% ipython --no-banner

In [1]: import numpy as np

In [2]: from numpy import linalg as LA

In [3]: np.set_printoptions(suppress=True, linewidth=120)

In [4]: tidy = lambda a: np.round(a, 1) + 0

In [5]: mat = np.array([[2, 2, 2, 0], [2, 0, 4, 5], [2, 4, 6, 2], [0, 5, 2, 0]])

In [6]: # equal to its transpose

In [7]: P = np.triu(np.array([[1, 0, 3, 1], [3, 4, 2, 0], [4, 5, 3, 2], [5, 3, 0, 3]]), 1) + np.eye(4)

In [8]: A2 = P @ mat @ LA.inv(P)

In [9]: LA.matrix_rank(A2)
Out[9]: np.int64(4)

In [10]: K = -2 * np.eye(3) + np.eye(3, k=1)

In [11]: K
Out[11]: 
array([[-2.,  1.,  0.],
       [ 0., -2.,  1.],
       [ 0.,  0., -2.]])

In [12]: np.einsum("ii->", K)
Out[12]: np.float64(-6.0)

In [13]: np.prod(np.diag(K)), tidy(LA.det(K))
Out[13]: (np.float64(-8.0), np.float64(-8.0))

In [14]: tidy(LA.matrix_power(K - np.diag(np.diag(K)), 3))
Out[14]: 
array([[0., 0., 0.],
       [0., 0., 0.],
       [0., 0., 0.]])

In [15]: K @ K
Out[15]: 
array([[ 4., -4.,  1.],
       [ 0.,  4., -4.],
       [ 0.,  0.,  4.]])

In [16]: LA.matrix_rank(K - K[0, 0] * np.eye(3))
Out[16]: np.int64(2)

In [17]: tidy(np.sort(LA.eigvals(K)))
Out[17]: array([-2., -2., -2.])

In [18]: F = np.maximum(np.array([[0, 4],
    ...:     [4, 2],
    ...:     [1, 4],
    ...:     [2, 0],
    ...:     [3, 0],
    ...:     [2, 0],
    ...:     [2, 3],
    ...:     [0, 0],
    ...:     [5, 3],
    ...:     [3, 2],
    ...:     [2, 4],
    ...:     [1, 5],
    ...:     [1, 1],
    ...:     [4, 4],
    ...:     [3, 3],
    ...:     [0, 3],
    ...:     [0, 0],
    ...:     [2, 5],
    ...:     [2, 3],
    ...:     [0, 2]]) @ np.array([[5, -2, 6], [4, -1, -7]]) + np.array([9, 4, 7]), 0)

In [19]: F
Out[19]: 
array([[25,  0,  0],
       [37,  0, 17],
       [30,  0,  0],
       [19,  0, 19],
       [24,  0, 25],
       [19,  0, 19],
       [31,  0,  0],
       [ 9,  4,  7],
       [46,  0, 16],
       [32,  0, 11],
       [35,  0,  0],
       [34,  0,  0],
       [18,  1,  6],
       [45,  0,  3],
       [36,  0,  4],
       [21,  1,  0],
       [ 9,  4,  7],
       [39,  0,  0],
       [31,  0,  0],
       [17,  2,  0]])

In [20]: # rows 3 and 5 are equal

In [21]: x = np.array([2, 2, -1])

In [22]: rhs = F @ x

In [23]: tidy(LA.lstsq(F, rhs)[0])
Out[23]: array([ 2.,  2., -1.])

In [24]: rhs
Out[24]: array([50, 57, 60, 19, 23, 19, 62, 19, 76, 53, 70, 68, 32, 87, 68, 44, 19, 78, 62, 38])

In [25]: tidy(LA.pinv(F) @ F)
Out[25]: 
array([[1., 0., 0.],
       [0., 1., 0.],
       [0., 0., 1.]])

In [26]: tidy(LA.solve(F.T @ F, F.T @ rhs))
Out[26]: array([ 2.,  2., -1.])

In [27]: rng = np.random.default_rng(6961)

In [28]: rhs = rhs + 0.1 * rng.normal(size=20)

In [29]: tidy(rhs)
Out[29]: 
array([49.9, 57. , 60. , 18.9, 23. , 18.9, 61.8, 19. , 75.8, 53. , 70. , 67.9, 32. , 87. , 68. , 43.9, 18.8, 78. ,
       62. , 38.1])

In [30]: coef, *_ = LA.lstsq(F, rhs)

In [31]: tidy(LA.norm(rhs - F @ coef))
Out[31]: np.float64(0.4)
